In [1]: import numpy as np

In [2]: import numpy.linalg as la

In [3]: np.set_printoptions(precision=2, suppress=True, linewidth=200, legacy="1.25")

In [4]: rnd = lambda a: np.round(a, 2) + 0

In [5]: E = np.load("w.npy")

In [6]: E
Out[6]: 
array([[0., 1., 1.],
       [1., 0., 1.],
       [1., 1., 0.]])

In [7]: vals, vecs = la.eigh(E)

In [8]: vec = np.array([1, -1, 0])

In [9]: np.abs(E).sum(axis=1).max(), rnd(np.abs(vals).max())
Out[9]: (2.0, 2.0)

In [10]: rnd(la.eigvalsh(E[1:, 1:]))
Out[10]: array([-1.,  1.])

In [11]: vec @ E @ vec
Out[11]: -2.0

In [12]: rnd(vecs * np.abs(vals) @ vecs.T)
Out[12]: 
array([[1.33, 0.33, 0.33],
       [0.33, 1.33, 0.33],
       [0.33, 0.33, 1.33]])

In [13]: [round(float(la.det(E[:i, :i])), 2) + 0 for i in range(1, 4)]
Out[13]: [0.0, -1.0, 2.0]

In [14]: rnd(la.eigvalsh(E).min())
Out[14]: -1.0

In [15]: np.all(la.eigvalsh(E) > 0)
Out[15]: False

In [16]: left, sig, vt = la.svd(E, full_matrices=False)

In [17]: rnd(sig / sig[0])
Out[17]: array([1. , 0.5, 0.5])

In [18]: rnd(sig)
Out[18]: array([2., 1., 1.])

In [19]: rnd(np.sqrt((sig ** 2).sum())), rnd(la.norm(E))
Out[19]: (2.45, 2.45)

In [20]: M = np.load("a.npy")

In [21]: M
Out[21]: 
array([[ 2, -1,  0,  0,  0,  0],
       [ 2, -2,  0,  0,  0,  0],
       [-1, -2,  0,  0,  0,  0],
       [ 0,  0,  2, -1,  0,  0],
       [ 0,  0,  2, -2,  0,  0],
       [ 0,  0, -1, -2,  0,  0],
       [ 0,  0,  0,  0,  2, -1],
       [ 0,  0,  0,  0,  2, -2],
       [ 0,  0,  0,  0, -1, -2]])

In [22]: np.unravel_index(np.abs(M).argmax(), M.shape)
Out[22]: (0, 0)

In [23]: la.matrix_rank(M)
Out[23]: 6

In [24]: np.diff(M, axis=0)
Out[24]: 
array([[ 0, -1,  0,  0,  0,  0],
       [-3,  0,  0,  0,  0,  0],
       [ 1,  2,  2, -1,  0,  0],
       [ 0,  0,  0, -1,  0,  0],
       [ 0,  0, -3,  0,  0,  0],
       [ 0,  0,  1,  2,  2, -1],
       [ 0,  0,  0,  0,  0, -1],
       [ 0,  0,  0,  0, -3,  0]])

In [25]: hat = M @ la.solve(M.T @ M, M.T)

In [26]: np.trace(hat)
Out[26]: 6.0

In [27]: rnd(la.eigvalsh(hat))
Out[27]: array([0., 0., 0., 1., 1., 1., 1., 1., 1.])

In [28]: O, r_ = la.qr(M)

In [29]: O.shape, r_.shape
Out[29]: ((9, 6), (6, 6))

In [30]: np.allclose(r_.T @ r_, M.T @ M)
Out[30]: True

In [31]: abs(r_[0, 0]), rnd(la.norm(M[:, 0]))
Out[31]: (3.0, 3.0)

In [32]: rnd(O.T @ O)
Out[32]: 
array([[1., 0., 0., 0., 0., 0.],
       [0., 1., 0., 0., 0., 0.],
       [0., 0., 1., 0., 0., 0.],
       [0., 0., 0., 1., 0., 0.],
       [0., 0., 0., 0., 1., 0.],
       [0., 0., 0., 0., 0., 1.]])

In [33]: rnd(np.abs(np.diag(r_)))
Out[33]: array([3.  , 2.69, 3.  , 2.69, 3.  , 2.69])

In [34]: rng = np.random.default_rng(443130)

In [35]: K = rng.normal(size=(19, 4))

In [36]: K = 3 * K / la.norm(K, axis=1, keepdims=True)

In [37]: rnd(K)
Out[37]: 
array([[ 1.03, -0.29, -2.8 , -0.22],
       [-1.88,  0.96,  1.68, -1.32],
       [ 1.25,  0.8 , -2.53,  0.64],
       [ 0.65,  0.72,  0.93,  2.68],
       [-2.29, -1.45, -1.09,  0.68],
       [ 0.04, -0.45,  2.54, -1.53],
       [-0.48, -2.14, -1.77,  1.02],
       [-0.89,  0.12, -2.3 , -1.7 ],
       [-2.34, -0.53,  0.94, -1.53],
       [-0.22, -0.22, -1.07,  2.79],
       [-1.39,  1.21, -2.19, -0.88],
       [-0.54, -1.21, -0.29, -2.67],
       [ 0.25,  1.21,  1.68,  2.16],
       [-1.86, -0.06,  2.34,  0.19],
       [-2.17,  1.25,  1.38,  0.89],
       [ 0.82, -0.21, -2.16,  1.91],
       [-1.52,  1.73, -0.97,  1.67],
       [-0.35, -1.32, -1.15,  2.41],
       [ 0.68,  2.11, -2.02, -0.07]])

In [38]: f = np.array([0, 0, 2])

In [39]: rnd(np.convolve(K[8], f))
Out[39]: array([ 0.  ,  0.  , -4.69, -1.06,  1.88, -3.06])

In [40]: np.polyval(f, K[8])
Out[40]: array([2., 2., 2., 2.])

In [41]: rnd(np.cross(K[8, :3], K[12, :3]))
Out[41]: array([-2.03,  4.17, -2.71])

In [42]: C2 = np.cov(K, rowvar=False)

In [43]: np.argwhere(np.triu(np.abs(np.corrcoef(K.T)) > 0.8, 1))
Out[43]: array([], shape=(0, 2), dtype=int64)

In [44]: np.argsort(-K.std(axis=0).round(6), kind="stable")
Out[44]: array([2, 3, 0, 1])

In [45]: rnd(np.median(K, axis=0))
Out[45]: array([-0.48, -0.06, -1.07,  0.64])

In [46]: C2.shape
Out[46]: (4, 4)

In [47]: rnd(la.eigvalsh(C2)[::-1])
Out[47]: array([3.77, 2.68, 1.34, 0.94])

In [48]: rnd(np.corrcoef(K[:, 1], K[:, 0])[0, 1])
Out[48]: 0.08

In [49]: (E @ E)[0]
Out[49]: array([2., 1., 1.])

In [50]: hat = K @ la.solve(K.T @ K, K.T)

In [51]: rnd(np.diag(hat))
Out[51]: array([0.15, 0.19, 0.16, 0.19, 0.32, 0.15, 0.27, 0.21, 0.2 , 0.18, 0.27, 0.19, 0.2 , 0.17, 0.25, 0.13, 0.29, 0.23, 0.27])

In [52]: np.allclose(hat @ hat, hat)
Out[52]: True

In [53]: rnd(la.eigvalsh(hat))
Out[53]: array([0., 0., 0., 0., 0., 0., 0., 0., 0., 0., 0., 0., 0., 0., 0., 1., 1., 1., 1.])

In [54]: vec = np.array([2, 1, 2, 1])

In [55]: h1 = np.maximum(K @ vec, 0)

In [56]: rnd(h1)
Out[56]: array([0.  , 0.  , 0.  , 6.56, 0.  , 3.2 , 0.  , 0.  , 0.  , 0.  , 0.  , 0.  , 7.23, 1.09, 0.56, 0.  , 0.  , 0.  , 0.  ])

In [57]: rnd(np.tanh(K @ vec))
Out[57]: array([-1.  , -0.64, -0.81,  1.  , -1.  ,  1.  , -1.  , -1.  , -1.  ,  0.  , -1.  , -1.  ,  1.  ,  0.8 ,  0.51, -0.75, -0.92, -0.96, -0.56])

In [58]: rnd(np.maximum(K @ vec, 0) - np.maximum(-K @ vec, 0))
Out[58]: array([-4.05, -0.76, -1.14,  6.56, -7.53,  3.2 , -5.63, -7.97, -4.86,  0.  , -6.84, -5.55,  7.23,  1.09,  0.56, -0.98, -1.57, -1.9 , -0.64])

In [59]: rnd(np.maximum(K @ (3 * vec), 0))
Out[59]: array([ 0.  ,  0.  ,  0.  , 19.69,  0.  ,  9.6 ,  0.  ,  0.  ,  0.  ,  0.01,  0.  ,  0.  , 21.7 ,  3.28,  1.69,  0.  ,  0.  ,  0.  ,  0.  ])

In [60]: rnd(K * (h1 > 1e-9)[:, None])
Out[60]: 
array([[ 0.  ,  0.  ,  0.  ,  0.  ],
       [ 0.  ,  0.  ,  0.  ,  0.  ],
       [ 0.  ,  0.  ,  0.  ,  0.  ],
       [ 0.65,  0.72,  0.93,  2.68],
       [ 0.  ,  0.  ,  0.  ,  0.  ],
       [ 0.04, -0.45,  2.54, -1.53],
       [ 0.  ,  0.  ,  0.  ,  0.  ],
       [ 0.  ,  0.  ,  0.  ,  0.  ],
       [ 0.  ,  0.  ,  0.  ,  0.  ],
       [-0.22, -0.22, -1.07,  2.79],
       [ 0.  ,  0.  ,  0.  ,  0.  ],
       [ 0.  ,  0.  ,  0.  ,  0.  ],
       [ 0.25,  1.21,  1.68,  2.16],
       [-1.86, -0.06,  2.34,  0.19],
       [-2.17,  1.25,  1.38,  0.89],
       [ 0.  ,  0.  ,  0.  ,  0.  ],
       [ 0.  ,  0.  ,  0.  ,  0.  ],
       [ 0.  ,  0.  ,  0.  ,  0.  ],
       [ 0.  ,  0.  ,  0.  ,  0.  ]])

In [61]: rnd(K.T @ h1)
Out[61]: array([ 2.99, 12.73, 29.7 , 29.03])
